$ ipython --no-banner

In [1]: import numpy as np

In [2]: np.set_printoptions(suppress=True, linewidth=160)

In [3]: A = np.array([[-3, 3, -1, 1, -1, 0, -3, -1, -1, -3, 2, 1],
   ...:     [2, 3, 3, -2, 1, 3, 0, 1, -1, 3, 2, 2],
   ...:     [0, -3, 1, -1, -1, -1, 2, 2, -1, -2, -3, -1],
   ...:     [2, 0, -2, 2, 3, -3, -1, 2, 1, 1, -3, -3],
   ...:     [-1, -3, -1, 1, 2, -1, 1, -3, -2, 2, 2, -3],
   ...:     [0, -2, -2, -2, -1, 1, 3, 2, 0, 0, -1, 2],
   ...:     [0, 3, 0, -3, -1, 1, -3, -1, 0, 1, 2, -2],
   ...:     [2, -3, 3, 3, -1, 3, -1, -2, 3, 2, 1, 3],
   ...:     [0, 0, -3, 3, 2, 3, 2, 3, -2, -2, -3, 3],
   ...:     [-3, -1, 1, 2, -1, -3, -1, -3, 2, 3, 0, -2],
   ...:     [0, 1, -3, -3, 0, 1, 1, -1, 2, -1, 3, 3]])

In [4]: A[3] = A[0]

In [5]: A
Out[5]: 
array([[-3,  3, -1,  1, -1,  0, -3, -1, -1, -3,  2,  1],
       [ 2,  3,  3, -2,  1,  3,  0,  1, -1,  3,  2,  2],
       [ 0, -3,  1, -1, -1, -1,  2,  2, -1, -2, -3, -1],
       [-3,  3, -1,  1, -1,  0, -3, -1, -1, -3,  2,  1],
       [-1, -3, -1,  1,  2, -1,  1, -3, -2,  2,  2, -3],
       [ 0, -2, -2, -2, -1,  1,  3,  2,  0,  0, -1,  2],
       [ 0,  3,  0, -3, -1,  1, -3, -1,  0,  1,  2, -2],
       [ 2, -3,  3,  3, -1,  3, -1, -2,  3,  2,  1,  3],
       [ 0,  0, -3,  3,  2,  3,  2,  3, -2, -2, -3,  3],
       [-3, -1,  1,  2, -1, -3, -1, -3,  2,  3,  0, -2],
       [ 0,  1, -3, -3,  0,  1,  1, -1,  2, -1,  3,  3]])

In [6]: U, sigma, vt = np.linalg.svd(A)

In [7]: np.argmax(sigma[:-1] / (sigma[1:] + 1e-6)) + 1
Out[7]: np.int64(10)

In [8]: B = U[:, :10] @ np.diag(sigma[:10]) @ vt[:10]

In [9]: B.round(2) + 0
Out[9]: 
array([[-3.,  3., -1.,  1., -1.,  0., -3., -1., -1., -3.,  2.,  1.],
       [ 2.,  3.,  3., -2.,  1.,  3.,  0.,  1., -1.,  3.,  2.,  2.],
       [ 0., -3.,  1., -1., -1., -1.,  2.,  2., -1., -2., -3., -1.],
       [-3.,  3., -1.,  1., -1.,  0., -3., -1., -1., -3.,  2.,  1.],
       [-1., -3., -1.,  1.,  2., -1.,  1., -3., -2.,  2.,  2., -3.],
       [ 0., -2., -2., -2., -1.,  1.,  3.,  2.,  0.,  0., -1.,  2.],
       [ 0.,  3.,  0., -3., -1.,  1., -3., -1.,  0.,  1.,  2., -2.],
       [ 2., -3.,  3.,  3., -1.,  3., -1., -2.,  3.,  2.,  1.,  3.],
       [ 0.,  0., -3.,  3.,  2.,  3.,  2.,  3., -2., -2., -3.,  3.],
       [-3., -1.,  1.,  2., -1., -3., -1., -3.,  2.,  3.,  0., -2.],
       [ 0.,  1., -3., -3.,  0.,  1.,  1., -1.,  2., -1.,  3.,  3.]])

In [10]: np.linalg.matrix_rank(B)
Out[10]: np.int64(10)

In [11]: np.linalg.matrix_rank(A, rtol=0.05)
Out[11]: np.int64(10)

In [12]: np.round(np.linalg.norm(A - B, 2), 2), np.round(sigma[10], 2)
Out[12]: (np.float64(0.0), np.float64(0.0))

In [13]: round(float(np.abs(A - B).max()), 2)
Out[13]: 0.0

In [14]: u = np.array([2, 1, 0])

In [15]: np.array([np.convolve(row, u, "same") for row in A])
Out[15]: 
array([[ 3,  1,  1, -1, -1, -6, -5, -3, -7,  1,  4,  1],
       [ 8,  9, -1,  0,  7,  3,  2, -1,  5,  7,  6,  2],
       [-6, -1, -1, -3, -3,  3,  6,  0, -5, -8, -5, -1],
       [ 3,  1,  1, -1, -1, -6, -5, -3, -7,  1,  4,  1],
       [-7, -5,  1,  5,  0,  1, -5, -7,  2,  6, -4, -3],
       [-4, -6, -6, -4,  1,  7,  7,  2,  0, -2,  3,  2],
       [ 6,  3, -6, -5,  1, -5, -5, -1,  2,  5, -2, -2],
       [-4,  3,  9,  1,  5,  1, -5,  4,  7,  4,  7,  3],
       [ 0, -6,  3,  7,  8,  7,  8, -1, -6, -8,  3,  3],
       [-5,  1,  5,  0, -7, -5, -7,  1,  8,  3, -4, -2],
       [ 2, -5, -9, -3,  2,  3, -1,  3,  0,  5,  9,  3]])

In [16]: np.correlate(A[9], A[0], "full")
Out[16]: array([ -3,  -7,   8,  10,   4,  -2,  -4,   3,  -5,  24,   4,   1,   6,  -1, -11,  -8,  14,  -5,  14,   1,  -7,  -6,   6])

In [17]: np.polyval(u, A[9])
Out[17]: array([15,  1,  3, 10,  1, 15,  1, 15, 10, 21,  0,  6])

In [18]: np.round(A @ np.linalg.pinv(A) @ A, 2) + 0
Out[18]: 
array([[-3.,  3., -1.,  1., -1.,  0., -3., -1., -1., -3.,  2.,  1.],
       [ 2.,  3.,  3., -2.,  1.,  3.,  0.,  1., -1.,  3.,  2.,  2.],
       [ 0., -3.,  1., -1., -1., -1.,  2.,  2., -1., -2., -3., -1.],
       [-3.,  3., -1.,  1., -1.,  0., -3., -1., -1., -3.,  2.,  1.],
       [-1., -3., -1.,  1.,  2., -1.,  1., -3., -2.,  2.,  2., -3.],
       [ 0., -2., -2., -2., -1.,  1.,  3.,  2.,  0.,  0., -1.,  2.],
       [ 0.,  3.,  0., -3., -1.,  1., -3., -1.,  0.,  1.,  2., -2.],
       [ 2., -3.,  3.,  3., -1.,  3., -1., -2.,  3.,  2.,  1.,  3.],
       [ 0.,  0., -3.,  3.,  2.,  3.,  2.,  3., -2., -2., -3.,  3.],
       [-3., -1.,  1.,  2., -1., -3., -1., -3.,  2.,  3.,  0., -2.],
       [ 0.,  1., -3., -3.,  0.,  1.,  1., -1.,  2., -1.,  3.,  3.]])

In [19]: np.abs(np.diag(np.linalg.qr(A)[1])) > 1e-9
Out[19]: array([ True,  True,  True,  True,  True,  True,  True,  True,  True,  True, False])

In [20]: round(float(np.trace(np.linalg.pinv(A) @ A)), 2)
Out[20]: 10.0

In [21]: E = np.loadtxt("layer12.csv", delimiter=",")

In [22]: E
Out[22]: 
array([[-5., -9.,  0.,  0.,  0.,  0.],
       [-1.,  8.,  0.,  0.,  0.,  0.],
       [ 9., -5.,  0.,  0.,  0.,  0.],
       [ 0.,  0., -5., -9.,  0.,  0.],
       [ 0.,  0., -1.,  8.,  0.,  0.],
       [ 0.,  0.,  9., -5.,  0.,  0.],
       [ 0.,  0.,  0.,  0., -5., -9.],
       [ 0.,  0.,  0.,  0., -1.,  8.],
       [ 0.,  0.,  0.,  0.,  9., -5.]])

In [23]: rank = np.linalg.matrix_rank(A)

In [24]: rank
Out[24]: np.int64(10)

In [25]: N = np.linalg.svd(A)[2][rank:].T

In [26]: [int(np.linalg.matrix_rank(A[:, :j + 1])) for j in range(12)]
Out[26]: [1, 2, 3, 4, 5, 6, 7, 8, 9, 10, 10, 10]

In [27]: [int(np.linalg.matrix_rank(A[:i])) for i in range(1, len(A) + 1)]
Out[27]: [1, 2, 3, 3, 4, 5, 6, 7, 8, 9, 10]

In [28]: np.allclose(A @ N, 0)
Out[28]: True

In [29]: B = np.c_[E[:, :4] @ np.array([[2, 0, 2, 2], [0, -2, 0, 0], [2, -2, 1, 2], [1, 0, 1, 1]]), np.array([-1, -3, 2, -2, 1, 3, 2, 1, 0])]

In [30]: B
Out[30]: 
array([[-10.,  18., -10., -10.,  -1.],
       [ -2., -16.,  -2.,  -2.,  -3.],
       [ 18.,  10.,  18.,  18.,   2.],
       [-19.,  10., -14., -19.,  -2.],
       [  6.,   2.,   7.,   6.,   1.],
       [ 13., -18.,   4.,  13.,   3.],
       [  0.,   0.,   0.,   0.,   2.],
       [  0.,   0.,   0.,   0.,   1.],
       [  0.,   0.,   0.,   0.,   0.]])

In [31]: np.round(np.linalg.lstsq(E, B[:, 0])[0], 2) + 0
Out[31]: array([2., 0., 2., 1., 0., 0.])

In [32]: np.round(np.linalg.norm(np.linalg.qr(E)[0].T @ B, axis=0) ** 2 / ((B ** 2).sum(axis=0) + 1e-12), 2)
Out[32]: array([1.  , 1.  , 1.  , 1.  , 0.74])

In [33]: np.linalg.matrix_rank(B)
Out[33]: np.int64(4)

In [34]: np.round(np.linalg.norm(B - E @ np.linalg.lstsq(E, B)[0], axis=0), 2) + 0
Out[34]: array([0.  , 0.  , 0.  , 0.  , 2.92])

In [35]: u = np.array([-2, -1])

In [36]: np.array([np.convolve(row, u, "same") for row in E])
Out[36]: 
array([[ 10.,  23.,   9.,   0.,   0.,   0.],
       [  2., -15.,  -8.,   0.,   0.,   0.],
       [-18.,   1.,   5.,   0.,   0.,   0.],
       [  0.,   0.,  10.,  23.,   9.,   0.],
       [  0.,   0.,   2., -15.,  -8.,   0.],
       [  0.,   0., -18.,   1.,   5.,   0.],
       [  0.,   0.,   0.,   0.,  10.,  23.],
       [  0.,   0.,   0.,   0.,   2., -15.],
       [  0.,   0.,   0.,   0., -18.,   1.]])

In [37]: np.correlate(E[2], E[6], "full")
Out[37]: array([-81.,   0.,  25.,   0.,   0.,   0.,   0.,   0.,   0.,   0.,   0.])

In [38]: np.polyval(u, E[2])
Out[38]: array([-19.,   9.,  -1.,  -1.,  -1.,  -1.])

In [39]: M = np.load("dump.npy")

In [40]: M.round(2) + 0
Out[40]: 
array([[-0.3 , -0.38, -0.17, -0.49,  0.18, -0.19, -0.23,  0.16, -0.31,  0.1 , -0.33],
       [-0.15, -0.15,  0.14,  0.65,  0.55, -0.18, -0.2 ,  0.24,  0.04,  0.26, -0.1 ],
       [ 0.66, -0.55, -0.19,  0.16, -0.04,  0.02,  0.12,  0.02, -0.41, -0.03,  0.02],
       [ 0.42,  0.25, -0.03,  0.03,  0.27,  0.04,  0.24,  0.24,  0.2 , -0.14, -0.08],
       [-0.27, -0.37,  0.28,  0.07,  0.19,  0.18,  0.25, -0.48, -0.08, -0.07,  0.46],
       [-0.06, -0.13,  0.26,  0.13, -0.49, -0.33, -0.22,  0.49, -0.04, -0.16,  0.43],
       [ 0.21, -0.15,  0.21, -0.01,  0.06, -0.39, -0.39, -0.42,  0.31, -0.5 , -0.25],
       [ 0.09, -0.41, -0.04, -0.14, -0.18, -0.13,  0.19,  0.  ,  0.68,  0.5 , -0.01],
       [-0.12, -0.07,  0.4 ,  0.29, -0.44,  0.15,  0.25, -0.06, -0.15,  0.05, -0.64],
       [ 0.03, -0.23,  0.49, -0.32,  0.25,  0.38,  0.1 ,  0.43,  0.16, -0.29, -0.05],
       [-0.18, -0.24, -0.46,  0.26, -0.16,  0.57, -0.33,  0.08,  0.27, -0.28, -0.05],
       [-0.33, -0.11, -0.34,  0.12,  0.05, -0.36,  0.6 ,  0.15,  0.08, -0.44, -0.08]])

In [41]: B = np.c_[M[:, :6] @ np.array([[-3, -3, 1, 3, 3, -1],
    ...:     [-2, 1, 0, 1, 3, 2],
    ...:     [-3, 1, -3, 3, 1, 3],
    ...:     [-2, -2, 1, -1, -2, -2],
    ...:     [-2, -3, 2, 0, 3, 0],
    ...:     [-1, -1, 0, 2, 0, -2]]), np.array([-1, -4, -4, 2, 2, -2, -2, 3, -2, 0, -3, -4])]

In [42]: B.round(2)
Out[42]: 
array([[ 2.99,  0.98,  0.09, -1.67, -0.68,  0.38, -1.  ],
       [-1.89, -2.33,  1.17, -1.17, -0.41, -0.67, -4.  ],
       [-0.56, -2.94,  1.32,  0.71, -0.32, -2.7 , -4.  ],
       [-2.3 , -1.94,  1.08,  1.46,  2.73, -0.14,  2.  ],
       [ 0.02, -0.17, -0.65, -0.06, -1.21, -0.13,  2.  ],
       [ 0.72,  1.85, -1.68, -0.33, -2.03,  0.98, -2.  ],
       [-0.66, -0.34, -0.29,  0.32,  0.59,  0.91, -2.  ],
       [ 1.44,  0.24, -0.29, -0.39, -1.26, -0.48,  3.  ],
       [-0.56,  1.28, -1.91,  0.78, -2.04,  0.32, -2.  ],
       [-1.36, -0.32, -1.26,  2.41,  1.3 ,  0.88,  0.  ],
       [ 1.61, -0.76,  1.13, -1.27, -2.7 , -3.32, -3.  ],
       [ 2.26,  0.52,  0.9 , -2.96, -1.76, -0.42, -4.  ]])

In [43]: np.round(np.linalg.norm(np.linalg.qr(M)[0].T @ B, axis=0) ** 2 / ((B ** 2).sum(axis=0) + 1e-12), 2)
Out[43]: array([1.  , 1.  , 1.  , 1.  , 1.  , 1.  , 0.95])

In [44]: np.round(np.linalg.lstsq(M, B[:, 0])[0], 2) + 0
Out[44]: array([-3., -2., -3., -2., -2., -1.,  0.,  0.,  0.,  0.,  0.])

In [45]: W0 = np.array([[1.1, 0.0, -2.0, -2.0, -2.0, 0.0, -2.0, 1.0],
    ...:     [-1.0, -1.9, 2.0, -2.0, 2.0, 0.0, -1.0, -2.0],
    ...:     [-2.0, 2.0, 1.1, -1.0, 0.0, -1.0, -1.0, 1.0],
    ...:     [-1.0, -2.0, 1.0, -0.9, -2.0, 1.0, -2.0, 2.0],
    ...:     [1.0, -1.0, 0.0, -1.0, 0.1, 1.0, -1.0, 0.0],
    ...:     [1.0, 0.0, -1.0, -2.0, -1.0, 1.1, 2.0, -1.0],
    ...:     [-2.0, -2.0, -1.0, 1.0, 0.0, 2.0, -1.9, -2.0],
    ...:     [1.0, 0.0, -2.0, -2.0, -2.0, 0.0, -2.0, 1.1]])

In [46]: round(np.linalg.norm(W0, 2), 2)
Out[46]: np.float64(6.8)

In [47]: np.round(np.linalg.norm(W0, axis=0), 2)
Out[47]: array([3.77, 4.08, 4.03, 4.45, 4.12, 2.87, 4.75, 4.03])

In [48]: np.linalg.norm(W0, axis=2)
AxisError: axis 2 is out of bounds for array of dimension 2


In [49]: np.round(np.linalg.norm(W0[6] - W0[4]), 2)
Out[49]: np.float64(4.56)

In [50]: mat = np.load("mat.npy")

In [51]: mat
Out[51]: 
array([[-1.  , -1.  ,  0.99,  0.59,  0.87, -0.98, -0.33],
       [ 1.  ,  0.99,  0.08, -0.77, -0.45,  0.94,  0.05],
       [-0.98, -0.09, -0.99, -0.74, -0.52, -0.98,  0.87],
       [ 0.99, -1.  ,  1.  ,  0.98,  0.97,  0.99, -0.82],
       [-0.86, -0.97,  0.96,  0.52,  0.58, -0.63, -0.12],
       [ 0.45, -0.34,  0.99,  0.61,  0.83,  0.74, -0.98],
       [ 0.35,  0.52,  0.34, -0.51,  0.09, -0.16, -0.03],
       [-0.99, -0.84, -1.  ,  0.91, -0.71, -0.49,  0.24],
       [ 1.  ,  1.  , -0.92, -0.92, -0.83,  0.85,  0.86],
       [ 0.95,  1.  ,  0.02, -0.99, -0.22, -0.7 ,  0.63],
       [ 0.66,  0.99, -1.  , -0.94, -0.97, -0.57,  1.  ],
       [ 0.76,  0.6 , -0.9 , -0.92, -0.92, -0.73,  1.  ],
       [-0.96,  1.  , -1.  , -0.98, -0.67, -0.98, -0.03],
       [-0.98, -0.94, -0.38,  0.92,  0.61, -0.19, -0.95],
       [-0.55,  0.07, -0.48,  0.35,  0.31,  0.07, -0.83],
       [ 0.86,  0.97, -0.94, -0.59, -0.49,  0.58, -0.09],
       [-0.94, -0.2 , -0.83, -0.71, -0.04, -0.96,  0.53],
       [ 0.62,  0.58, -0.83,  0.52, -0.35,  0.81, -0.37],
       [ 1.  ,  1.  ,  0.16, -0.99, -0.73,  0.17,  0.97],
       [-0.62,  0.95, -1.  , -0.45, -0.75, -0.36,  0.13],
       [-0.5 , -0.83,  1.  , -0.4 ,  0.74, -0.77, -0.17],
       [ 0.93,  0.85,  0.41, -0.92, -0.56, -0.28,  0.96],
       [-0.98,  0.2 , -0.82, -0.09,  0.74, -0.85, -0.99],
       [-0.92, -0.85, -0.4 ,  0.51,  0.18, -0.62, -0.15],
       [-1.  ,  0.87, -1.  , -0.78, -0.7 , -0.99,  0.18],
       [-0.97, -0.6 , -0.97,  0.69,  0.07, -0.49, -0.74],
       [-0.96,  0.26, -1.  , -0.79, -0.57, -0.97,  0.86],
       [ 0.99, -0.31,  1.  ,  0.36,  0.55,  0.94, -0.27],
       [ 1.  ,  0.41,  1.  ,  0.2 ,  0.3 ,  0.99,  0.16],
       [-1.  ,  0.84, -1.  , -0.97, -0.25, -1.  ,  0.22]])

In [52]: U, sigma, vt = np.linalg.svd(A)

In [53]: evecs = vt[:(sigma > 1e-8).sum()]

In [54]: rng = np.random.default_rng(275)

In [55]: x0 = A[10] + -2 * A[4] + rng.integers(2) * np.eye(12)[1]

In [56]: x0
Out[56]: array([ 2.,  7., -1., -5., -4.,  3., -1.,  5.,  6., -5., -1.,  9.])

In [57]: np.round(evecs.T @ evecs, 2) + 0
Out[57]: 
array([[ 0.91, -0.07,  0.02,  0.01,  0.1 ,  0.03, -0.05,  0.19,  0.11, -0.01,  0.11, -0.06],
       [-0.07,  0.86, -0.01, -0.08,  0.17, -0.06, -0.21,  0.14,  0.03,  0.04,  0.01,  0.08],
       [ 0.02, -0.01,  0.99, -0.02,  0.  , -0.03, -0.03, -0.04, -0.04,  0.01, -0.04,  0.04],
       [ 0.01, -0.08, -0.02,  0.91,  0.09, -0.08, -0.17, -0.02, -0.06,  0.05, -0.08,  0.13],
       [ 0.1 ,  0.17,  0.  ,  0.09,  0.78,  0.06,  0.26, -0.21, -0.06, -0.05, -0.04, -0.08],
       [ 0.03, -0.06, -0.03, -0.08,  0.06,  0.91, -0.15, -0.06, -0.08,  0.04, -0.1 ,  0.13],
       [-0.05, -0.21, -0.03, -0.17,  0.26, -0.15,  0.63,  0.11, -0.04,  0.09, -0.07,  0.21],
       [ 0.19,  0.14, -0.04, -0.02, -0.21, -0.06,  0.11,  0.6 , -0.23,  0.01, -0.23,  0.13],
       [ 0.11,  0.03, -0.04, -0.06, -0.06, -0.08, -0.04, -0.23,  0.84,  0.03, -0.17,  0.15],
       [-0.01,  0.04,  0.01,  0.05, -0.05,  0.04,  0.09,  0.01,  0.03,  0.98,  0.04, -0.07],
       [ 0.11,  0.01, -0.04, -0.08, -0.04, -0.1 , -0.07, -0.23, -0.17,  0.04,  0.81,  0.17],
       [-0.06,  0.08,  0.04,  0.13, -0.08,  0.13,  0.21,  0.13,  0.15, -0.07,  0.17,  0.78]])

In [58]: round(float(np.linalg.norm(x0 - evecs.T @ evecs @ x0)), 2)
Out[58]: 0.0

In [59]: np.allclose(evecs.T @ evecs @ x0, x0)
Out[59]: True
